In [1]: import numpy as np

In [2]: np.set_printoptions(precision=2, suppress=True, linewidth=200)

In [3]: tidy = lambda a: np.round(a, 2) + 0

In [4]: A = np.load("test3.npy")

In [5]: A
Out[5]: 
array([[ 1. ,  0.2, -1.2,  2.1,  0.4,  0.6, -1.5, -0.3, -1.1,  0.5, -1.5],
       [-1.1,  0.2,  0.5,  0.4,  1.3,  1.4,  0.5, -1.7, -0.5, -0.3, -0.2],
       [ 0.6, -0.9, -2.4, -0.4,  1.5,  1.3, -0.2,  0. , -0.1, -0.1,  0.2],
       [ 0.2,  0.3,  2.6,  0. , -1.5,  1.1,  1.5,  0.2,  0.5, -1.7, -0.4],
       [-1. , -1.4,  2.1,  0.2, -1.4, -0.8, -1.4,  0.1, -1.8, -0.9,  0.3],
       [-0.7,  0.8, -0.6,  0.8,  0.5,  0.6, -1.2, -0.8,  0.5,  0.7, -1.3],
       [ 0.4, -0.6, -0.1,  0.5,  1. ,  0.6,  0.7,  0.7,  1.1, -0.3, -2.2],
       [ 0.6, -1. ,  1.5,  0.7,  0.4,  0.5,  2.8, -0.2,  1.3, -1.2,  1.9],
       [ 0.4,  1. , -1.4,  0. ,  0.2,  0.4,  0.1,  0.4, -0.3,  0.7, -2.1],
       [-0.7, -0.5, -1. ,  0.6, -0.5, -0.7, -0.7, -0.7,  0.9,  1.6,  0.2],
       [-0.6,  2. , -0.7,  0.9,  0.9,  0.8, -2.1, -0.8, -1.9,  1.3,  0.3],
       [-1.5,  0.4,  0.8, -0.2, -0.2, -1. ,  1.6, -0.5, -0.7,  0.1,  0. ],
       [-0.1,  1.3,  1.4,  0.2,  0.3,  1. ,  1.2, -0.3,  1.4,  0.4,  0.4],
       [-0.9,  0.9,  1.7, -0.4, -0.3, -0.7, -0.2, -0.3,  0.6, -0.8, -0.4],
       [ 1. , -0.1, -0.5, -2. , -1.9, -0.5, -0.5,  1. , -1.1, -0.7, -1.2],
       [-0.7,  0.5,  0.6,  1.4,  1. , -0.7, -0.8, -0.2,  0.4,  0.6, -0.5],
       [ 0.1,  1.2,  0.9,  0. , -0.8, -0.1,  0.6, -0.4,  0.3, -1.1,  0.3],
       [ 0.3, -0.6,  2.2,  1.4,  0.9,  0.4,  2.9, -1.9, -0.9,  0. ,  1.7],
       [ 1.5, -0.5,  0.1,  0.4, -2.2, -0.4, -0.3, -1. ,  0.5,  0.7,  2.2],
       [ 0.1,  0.2, -2. , -0.9, -0.8, -1.1,  0.2, -1.4, -0.7,  0.4, -0.3],
       [ 0.6, -0.8, -0.5,  0.3, -0.1,  1.1,  2.8,  0.3,  1.2,  0.7,  0.2],
       [-1.7,  0. ,  0.5,  1.7,  1.2, -1.8,  1. ,  0.3,  1.6,  1.1,  0.9],
       [-0.1,  0.2,  0.3,  1.8, -0.5, -1.3, -0.2, -0.2,  0.1,  1.8, -0.4],
       [-0.7,  0.6, -0.7, -0.4, -1. ,  0.8, -0.5,  0. ,  0.7,  1.5,  0.1],
       [-2.1, -2.1,  0. ,  0.5, -0.1,  1.7,  0.2, -0.6, -0.4, -1.1,  2.3],
       [ 0.8, -0.4, -0.7,  1.7, -1.2, -0.7,  1.2, -1.7, -2.2,  0.2, -0.4],
       [-1.1,  0.1, -1.6,  0.1, -0.7, -0.2,  0.7,  1. , -0.6,  0.4,  2.6],
       [ 1.4, -1.4,  0.1, -1.7, -0.1, -0.1, -1.2, -0.2,  0.9, -0.2, -0.5],
       [-0.2, -0.1, -0.3, -0.6,  1.3, -1.1,  0.9,  0.8, -1. ,  0.7, -0.7],
       [-0.2,  1.7, -1.1,  1.1,  0.7,  0.7,  0. , -0.1,  1.3, -0.5, -0.9],
       [-1.8,  0.6,  0.6,  0.1, -1.7,  0.6,  1.4,  0.6, -0.2, -0.9,  0.4],
       [ 4. , 10. , -1.5,  0. , -1. ,  3. , -7. , -2. , -5.5,  2.5,  2. ],
       [-0.3,  0.9, -0.5, -0.5, -0.4, -1.1, -1.3, -0.5, -1.1, -0.2, -0.4],
       [-0.7, -0.1,  0.1, -0.1, -0.9,  0.3, -0.3,  0.9, -0.2,  0.3, -1.3],
       [-0.6,  0.6,  0.3, -0.3,  0.5, -0.6,  0.1,  0.7, -0.7,  1.2, -0.7],
       [ 0.4, -0.9, -2. , -1.8, -0.7,  2. ,  1.2,  0.3,  0.6, -0.5, -0.1],
       [ 0.5,  0. , -0.5,  0.1,  0. ,  0.2,  0.2,  0.9, -1. , -1.3,  3.1],
       [ 1.4,  1.1,  1.7,  0.3, -0.5,  0.5, -0.3,  0.8, -1.6,  0.9,  0.8],
       [ 0.8, -0.1,  0.7,  0.4, -0.3,  0.5,  0. , -1.3,  0.6, -0.4,  0.5],
       [-1.4,  0.5, -0.9, -0.9,  0.4, -0.1,  0.5, -1.9,  0.3, -0.1,  0.3],
       [-0.4,  0.9,  0.2,  0.3,  0.8,  1.5,  1.1,  0.1,  0.5,  1. ,  0.1],
       [ 0.3,  1. ,  0.9,  1.6, -0.6, -0.4,  0.5, -0.6, -1.2, -0.7,  2.1],
       [-0.5,  0.4, -0.2, -0.7, -0.9, -0.4, -0.9,  0.8, -0.5, -0.8,  1. ],
       [-0.7, -1. , -1.6,  0.4, -1.7,  0.6,  0.1,  1.9, -0.3,  1.6,  2.9]])

In [6]: # row 31 dominates

In [7]: Xs = A - A.mean(axis=0)

In [8]: V = np.linalg.svd(Xs)[2][:1]

In [9]: A2 = Xs - Xs @ V.T @ V

In [10]: np.linalg.norm(A2, axis=1).round(6).argmax()
Out[10]: np.int64(43)
